$ ipython --no-banner

In [1]: import numpy as np

In [2]: np.set_printoptions(suppress=True, linewidth=160)

In [3]: rnd = lambda a: np.round(a, 2) + 0

In [4]: J = np.load("block4.npy")

In [5]: J
Out[5]: 
array([[ 0.,  0.,  0.,  0.,  0.,  2.],
       [ 0.,  0.,  0.,  0.,  0.,  2.],
       [ 0.,  0.,  0.,  0.,  0.,  2.],
       [ 0.,  0.,  0.,  0.,  0.,  0.],
       [ 0.,  0.,  0.,  0.,  0., -3.],
       [ 2.,  2.,  2.,  0., -3.,  0.]])

In [6]: # null space of dimension 4

In [7]: np.linalg.cholesky(J)
LinAlgError: Matrix is not positive definite


In [8]: rnd(np.linalg.eigvalsh(J).min())
Out[8]: np.float64(-4.58)

In [9]: [round(float(np.linalg.det(J[:i, :i])), 2) + 0 for i in range(1, 7)]
Out[9]: [0.0, 0.0, 0.0, 0.0, 0.0, 0.0]

In [10]: evals, evecs = np.linalg.eigh(J)

In [11]: rnd(np.linalg.eigvalsh(J @ J))
Out[11]: array([ 0.,  0.,  0.,  0., 21., 21.])

In [12]: evals.sum(), np.trace(J)
Out[12]: (np.float64(0.0), np.float64(0.0))

In [13]: (evals > 1e-8).sum(), (evals < -1e-8).sum()
Out[13]: (np.int64(1), np.int64(1))

In [14]: rnd(np.abs(evecs[:, -1]))
Out[14]: array([0.31, 0.31, 0.31, 0.  , 0.46, 0.71])

In [15]: rnd(np.linalg.eigvalsh(J + -1 * np.eye(6)))
Out[15]: array([-5.58, -1.  , -1.  , -1.  , -1.  ,  3.58])

In [16]: rnd(evecs.T @ J @ evecs)
Out[16]: 
array([[-4.58,  0.  ,  0.  ,  0.  ,  0.  ,  0.  ],
       [ 0.  ,  0.  ,  0.  ,  0.  ,  0.  ,  0.  ],
       [ 0.  ,  0.  ,  0.  ,  0.  ,  0.  ,  0.  ],
       [ 0.  ,  0.  ,  0.  ,  0.  ,  0.  ,  0.  ],
       [ 0.  ,  0.  ,  0.  ,  0.  ,  0.  ,  0.  ],
       [ 0.  ,  0.  ,  0.  ,  0.  ,  0.  ,  4.58]])

In [17]: U, sigma = np.linalg.svd(J)
ValueError: too many values to unpack (expected 2)


In [18]: U, sigma, vt = np.linalg.svd(J, full_matrices=False)

In [19]: rnd(np.sqrt((sigma ** 2).sum())), rnd(np.linalg.norm(J))
Out[19]: (np.float64(6.48), np.float64(6.48))

In [20]: (sigma > 1e-8).sum()
Out[20]: np.int64(2)

In [21]: rnd(U.T @ J @ vt.T)
Out[21]: 
array([[4.58, 0.  , 0.  , 0.  , 0.  , 0.  ],
       [0.  , 4.58, 0.  , 0.  , 0.  , 0.  ],
       [0.  , 0.  , 0.  , 0.  , 0.  , 0.  ],
       [0.  , 0.  , 0.  , 0.  , 0.  , 0.  ],
       [0.  , 0.  , 0.  , 0.  , 0.  , 0.  ],
       [0.  , 0.  , 0.  , 0.  , 0.  , 0.  ]])

In [22]: U.shape, sigma.shape, vt.shape
Out[22]: ((6, 6), (6,), (6, 6))

In [23]: sigma / sigma[0]
Out[23]: array([ 1.,  1.,  0.,  0., -0.,  0.])

In [24]: rnd(vt @ vt.T)
Out[24]: 
array([[1., 0., 0., 0., 0., 0.],
       [0., 1., 0., 0., 0., 0.],
       [0., 0., 1., 0., 0., 0.],
       [0., 0., 0., 1., 0., 0.],
       [0., 0., 0., 0., 1., 0.],
       [0., 0., 0., 0., 0., 1.]])

In [25]: np.linalg.determinant(J)
AttributeError: module 'numpy.linalg' has no attribute 'determinant'


In [26]: rnd(np.abs(np.linalg.eigvals(J)).max())
Out[26]: np.float64(4.58)

In [27]: np.trace(J)
Out[27]: np.float64(0.0)

In [28]: rnd(np.sort(np.abs(np.linalg.eigvals(J))))
Out[28]: array([0.  , 0.  , 0.  , 0.  , 4.58, 4.58])

In [29]: assert J == J.T
ValueError: The truth value of an array with more than one element is ambiguous. Use a.any() or a.all()


In [30]: rng = np.random.default_rng(44509)

In [31]: idx = rng.integers(0, 2, 12)

In [32]: arr = np.triu((idx[:, None] == idx) & (rng.random((12, 12)) < 0.8), 1).astype(int)

In [33]: arr += arr.T

In [34]: arr
Out[34]: 
array([[0, 0, 1, 1, 1, 0, 0, 0, 1, 0, 0, 0],
       [0, 0, 0, 0, 0, 0, 0, 1, 0, 1, 0, 0],
       [1, 0, 0, 1, 1, 0, 0, 0, 1, 0, 0, 1],
       [1, 0, 1, 0, 0, 0, 1, 0, 1, 0, 0, 1],
       [1, 0, 1, 0, 0, 0, 1, 0, 1, 0, 0, 0],
       [0, 0, 0, 0, 0, 0, 0, 1, 0, 1, 1, 0],
       [0, 0, 0, 1, 1, 0, 0, 0, 1, 0, 0, 1],
       [0, 1, 0, 0, 0, 1, 0, 0, 0, 1, 1, 0],
       [1, 0, 1, 1, 1, 0, 1, 0, 0, 0, 0, 1],
       [0, 1, 0, 0, 0, 1, 0, 1, 0, 0, 1, 0],
       [0, 0, 0, 0, 0, 1, 0, 1, 0, 1, 0, 0],
       [0, 0, 1, 1, 0, 0, 1, 0, 1, 0, 0, 0]])

In [35]: rnd(np.sort(np.linalg.eigvals(J).real))
Out[35]: array([-4.58,  0.  ,  0.  ,  0.  ,  0.  ,  4.58])

In [36]: M2 = np.array([[-2, 8, 2, 2, 5, 2, 4, -2, -4],
    ...:     [-2, -8, 0, 0, 1, -9, -3, 7, 5],
    ...:     [-8, 9, 8, -2, 6, -2, 8, 0, -9],
    ...:     [-4, -8, -9, 9, 6, -9, -7, 7, 9],
    ...:     [6, -8, -6, 8, -9, -6, -8, -8, -6],
    ...:     [2, 8, 1, 4, 3, -7, -3, -3, -9],
    ...:     [6, -2, -7, -6, 7, -8, 1, -5, -4],
    ...:     [5, -5, 4, -1, 8, -5, 3, 3, 4],
    ...:     [-4, 8, 3, 7, 4, 1, 1, 9, 0]])

In [37]: feats = np.triu(M2, 1)

In [38]: feats
Out[38]: 
array([[ 0,  8,  2,  2,  5,  2,  4, -2, -4],
       [ 0,  0,  0,  0,  1, -9, -3,  7,  5],
       [ 0,  0,  0, -2,  6, -2,  8,  0, -9],
       [ 0,  0,  0,  0,  6, -9, -7,  7,  9],
       [ 0,  0,  0,  0,  0, -6, -8, -8, -6],
       [ 0,  0,  0,  0,  0,  0, -3, -3, -9],
       [ 0,  0,  0,  0,  0,  0,  0, -5, -4],
       [ 0,  0,  0,  0,  0,  0,  0,  0,  4],
       [ 0,  0,  0,  0,  0,  0,  0,  0,  0]])

In [39]: U, sigma, vt = np.linalg.svd(feats)

In [40]: rnd(sigma)
Out[40]: array([24.  , 16.27, 13.94,  8.66,  4.5 ,  3.61,  0.28,  0.  ,  0.  ])

In [41]: np.argmax(sigma[:-1] / (sigma[1:] + 1e-6)) + 1
Out[41]: np.int64(7)

In [42]: M2 = U[:, :7] @ np.diag(sigma[:7]) @ vt[:7]

In [43]: rnd(M2)
Out[43]: 
array([[ 0.,  8.,  2.,  2.,  5.,  2.,  4., -2., -4.],
       [ 0.,  0.,  0.,  0.,  1., -9., -3.,  7.,  5.],
       [ 0.,  0.,  0., -2.,  6., -2.,  8.,  0., -9.],
       [ 0.,  0.,  0.,  0.,  6., -9., -7.,  7.,  9.],
       [ 0.,  0.,  0.,  0.,  0., -6., -8., -8., -6.],
       [ 0.,  0.,  0.,  0.,  0.,  0., -3., -3., -9.],
       [ 0.,  0.,  0.,  0.,  0.,  0.,  0., -5., -4.],
       [ 0.,  0.,  0.,  0.,  0.,  0.,  0.,  0.,  4.],
       [ 0.,  0.,  0.,  0.,  0.,  0.,  0.,  0.,  0.]])

In [44]: rnd(np.linalg.norm(feats - M2, 2)), rnd(sigma[7])
Out[44]: (np.float64(0.0), np.float64(0.0))

In [45]: np.linalg.matrix_rank(feats, rtol=0.05)
Out[45]: np.int64(6)
